>>> import numpy as np
>>> from numpy import linalg as LA
>>> np.set_printoptions(precision=2, suppress=True, linewidth=120, sign=" ")
>>> m1 = np.load("a.npy")
>>> m1
array([[-2,  0,  0,  0],
       [ 0, -1,  0,  0],
       [ 0,  1, -3,  0],
       [-2, -3,  3,  1]])
>>> m1.sum(axis=1)
array([-2, -1, -2, -1])
>>> np.diff(m1, axis=0)
array([[ 2, -1,  0,  0],
       [ 0,  2, -3,  0],
       [-2, -4,  6,  1]])
>>> m1.sum(axis=0)
array([-4, -3,  0,  1])
>>> np.abs(m1).max()
np.int64(3)
>>> np.round(LA.norm(m1), 2)
np.float64(6.16)
>>> LA.matrix_rank(m1)
np.int64(4)
>>> np.count_nonzero(m1)
np.int64(8)
>>> m1[4]
Traceback (most recent call last):
  File "<python-input-12>", line 1, in <module>
    m1[4]
    ~~^^^
IndexError: index 4 is out of bounds for axis 0 with size 4
>>> np.unravel_index(np.abs(m1).argmax(), m1.shape)
(np.int64(2), np.int64(2))
>>> m1 - m1[0]
array([[ 0,  0,  0,  0],
       [ 2, -1,  0,  0],
       [ 2,  1, -3,  0],
       [ 0, -3,  3,  1]])
>>> f = np.array([0, -2, -1, 3])
>>> Y = m1 + np.outer(f, np.eye(4)[2])
>>> Y
array([[-2.,  0.,  0.,  0.],
       [ 0., -1., -2.,  0.],
       [ 0.,  1., -4.,  0.],
       [-2., -3.,  6.,  1.]])
>>> round(float(LA.det(Y) / LA.det(m1)), 2), round(1 + LA.solve(m1, f)[2], 2)
(2.0, np.float64(2.0))
>>> LA.matrix_rank(Y - m1)
np.int64(1)
>>> LA.matrix_rank(LA.inv(Y) - LA.inv(m1), tol=1e-8)
np.int64(1)
>>> m1[3] @ m1[2]
np.int64(-12)
>>> LA.norm(m1, axis=0)
array([ 2.83,  3.32,  4.24,  1.  ])
>>> LA.norm(m1, axis=1).argmax()
np.int64(3)
>>> round(float(LA.norm(m1, 2)), 2)
5.56
>>> round(float(LA.norm(m1, "nuc")), 2)
9.52
>>> round(float(LA.norm(m1) ** 2 / LA.norm(m1, 2) ** 2), 2)
1.23
>>> K = np.load("out6.npy")
>>> K
array([[ 1,  0,  0,  0,  0],
       [ 0,  1,  0,  0,  0],
       [ 5,  4,  1,  0,  0],
       [ 0,  2,  3,  1,  0],
       [ 3,  0,  1,  3,  1]])
>>> def softmax(z):
...     e = np.exp(z - z.max(axis=-1, keepdims=True))
...     return e / e.sum(axis=-1, keepdims=True)
... 
>>> softmax(K[3])
array([ 0.03,  0.23,  0.62,  0.08,  0.03])
>>> np.round(softmax(10 * K[3]), 2) + 0
array([ 0.,  0.,  1.,  0.,  0.])
>>> scores = K @ K.T / np.sqrt(5)
>>> softmax(scores)[3] @ K
array([ 1.07,  2.35,  2.54,  0.84,  0.02])
>>> softmax(scores).round(6).argmax(axis=1)
array([ 2,  2,  2,  3,  4])
>>> Q = K.astype(float).copy()
>>> for j in range(5):
...     Q[:, j] -= Q[:, :j] @ (Q[:, :j].T @ Q[:, j])
...     Q[:, j] /= LA.norm(Q[:, j])
... 
>>> np.round(Q.T @ Q, 2) + 0
array([[ 1.,  0.,  0.,  0.,  0.],
       [ 0.,  1.,  0.,  0.,  0.],
       [ 0.,  0.,  1.,  0.,  0.],
       [ 0.,  0.,  0.,  1.,  0.],
       [ 0.,  0.,  0.,  0.,  1.]])
>>> w, V = LA.eig(K)
>>> np.prod(w)
np.float64(1.0)
>>> K @ V[:, 0] - w[0] * V[:, 0]
array([ 0.,  0.,  0.,  0.,  0.])
>>> np.sort(np.abs(LA.eigvals(K)))
array([ 1.,  1.,  1.,  1.,  1.])
>>> (K + K.T) / 2
array([[ 1. ,  0. ,  2.5,  0. ,  1.5],
       [ 0. ,  1. ,  2. ,  1. ,  0. ],
       [ 2.5,  2. ,  1. ,  1.5,  0.5],
       [ 0. ,  1. ,  1.5,  1. ,  1.5],
       [ 1.5,  0. ,  0.5,  1.5,  1. ]])
>>> np.allclose(K @ K.T, K.T @ K)
False
>>> (K - K.T) / 2
array([[ 0. ,  0. , -2.5,  0. , -1.5],
       [ 0. ,  0. , -2. , -1. ,  0. ],
       [ 2.5,  2. ,  0. , -1.5, -0.5],
       [ 0. ,  1. ,  1.5,  0. , -1.5],
       [ 1.5,  0. ,  0.5,  1.5,  0. ]])
>>> LA.determinant(K)
Traceback (most recent call last):
  File "<python-input-45>", line 1, in <module>
    LA.determinant(K)
    ^^^^^^^^^^^^^^
AttributeError: module 'numpy.linalg' has no attribute 'determinant'
>>> K @ K
array([[  1,   0,   0,   0,   0],
       [  0,   1,   0,   0,   0],
       [ 10,   8,   1,   0,   0],
       [ 15,  16,   6,   1,   0],
       [ 11,  10,  11,   6,   1]])
>>> round(float(np.abs(LA.eigvals(K)).max()), 2)
1.0
>>> LA.matrix_power(K, 4)
array([[   1,    0,    0,    0,    0],
       [   0,    1,    0,    0,    0],
       [  20,   16,    1,    0,    0],
       [  90,   80,   12,    1,    0],
       [ 222,  204,   58,   12,    1]])
>>> round(LA.det(K[::-1]), 2)
np.float64(1.0)
>>> np.einsum("ij,ji->", K, K)
np.int64(5)
>>> f = np.array([1, -2, 0, -2, 0, -1]) + 0.5
>>> E = np.eye(6) - 2 * np.outer(f, f) / (f @ f)
>>> E
array([[ 0.4 ,  0.6 , -0.2 ,  0.6 , -0.2 ,  0.2 ],
       [ 0.6 ,  0.4 ,  0.2 , -0.6 ,  0.2 , -0.2 ],
       [-0.2 ,  0.2 ,  0.93,  0.2 , -0.07,  0.07],
       [ 0.6 , -0.6 ,  0.2 ,  0.4 ,  0.2 , -0.2 ],
       [-0.2 ,  0.2 , -0.07,  0.2 ,  0.93,  0.07],
       [ 0.2 , -0.2 ,  0.07, -0.2 ,  0.07,  0.93]])
>>> [round(float(LA.det(E[:i, :i])), 2) + 0 for i in range(1, 7)]
[0.4, -0.2, -0.27, -0.87, -0.93, -1.0]
>>> np.all(LA.eigvalsh(E) > 0)
np.False_
>>> feats = np.load("mat.npy")
>>> feats
array([[ 2, -2, -2, -2,  0,  0,  4],
       [ 2, -2, -2, -2,  0,  0,  4],
       [-2,  2,  2,  2,  0,  0, -4]])
>>> x0 = np.array([-2, 1, 0, 0, -2, 1])
>>> np.sort(np.abs(np.degrees(np.angle(LA.eigvals(E)))))
array([   0.,    0.,    0.,    0.,    0.,  180.])
>>> np.round(E.T @ (E @ x0), 2) + 0
array([-2.,  1.,  0.,  0., -2.,  1.])
>>> 6 - LA.matrix_rank(E - np.eye(6), tol=1e-8)
np.int64(5)
>>> np.abs(LA.eigvals(E))
array([ 1.,  1.,  1.,  1.,  1.,  1.])
>>> arr = np.loadtxt("w.csv", delimiter=",")
>>> arr
array([[-4.,  3.,  3.,  0.,  3.,  5., -4., -2.],
       [-2., -4.,  3.,  3.,  0.,  3.,  5., -4.],
       [-4., -2., -4.,  3.,  3.,  0.,  3.,  5.],
       [ 5., -4., -2., -4.,  3.,  3.,  0.,  3.],
       [ 3.,  5., -4., -2., -4.,  3.,  3.,  0.],
       [ 0.,  3.,  5., -4., -2., -4.,  3.,  3.],
       [ 3.,  0.,  3.,  5., -4., -2., -4.,  3.],
       [ 3.,  3.,  0.,  3.,  5., -4., -2., -4.]])
>>> Y = LA.inv(arr)
>>> round(float(LA.det(arr) * LA.det(Y)), 2)
1.0
>>> np.round(LA.inv(Y), 2) + 0
array([[-4.,  3.,  3.,  0.,  3.,  5., -4., -2.],
       [-2., -4.,  3.,  3.,  0.,  3.,  5., -4.],
       [-4., -2., -4.,  3.,  3.,  0.,  3.,  5.],
       [ 5., -4., -2., -4.,  3.,  3.,  0.,  3.],
       [ 3.,  5., -4., -2., -4.,  3.,  3.,  0.],
       [ 0.,  3.,  5., -4., -2., -4.,  3.,  3.],
       [ 3.,  0.,  3.,  5., -4., -2., -4.,  3.],
       [ 3.,  3.,  0.,  3.,  5., -4., -2., -4.]])
>>> round(float(LA.cond(arr)), 2)
3.02
>>> np.round(arr @ Y, 2) + 0
array([[ 1.,  0.,  0.,  0.,  0.,  0.,  0.,  0.],
       [ 0.,  1.,  0.,  0.,  0.,  0.,  0.,  0.],
       [ 0.,  0.,  1.,  0.,  0.,  0.,  0.,  0.],
       [ 0.,  0.,  0.,  1.,  0.,  0.,  0.,  0.],
       [ 0.,  0.,  0.,  0.,  1.,  0.,  0.,  0.],
       [ 0.,  0.,  0.,  0.,  0.,  1.,  0.,  0.],
       [ 0.,  0.,  0.,  0.,  0.,  0.,  1.,  0.],
       [ 0.,  0.,  0.,  0.,  0.,  0.,  0.,  1.]])
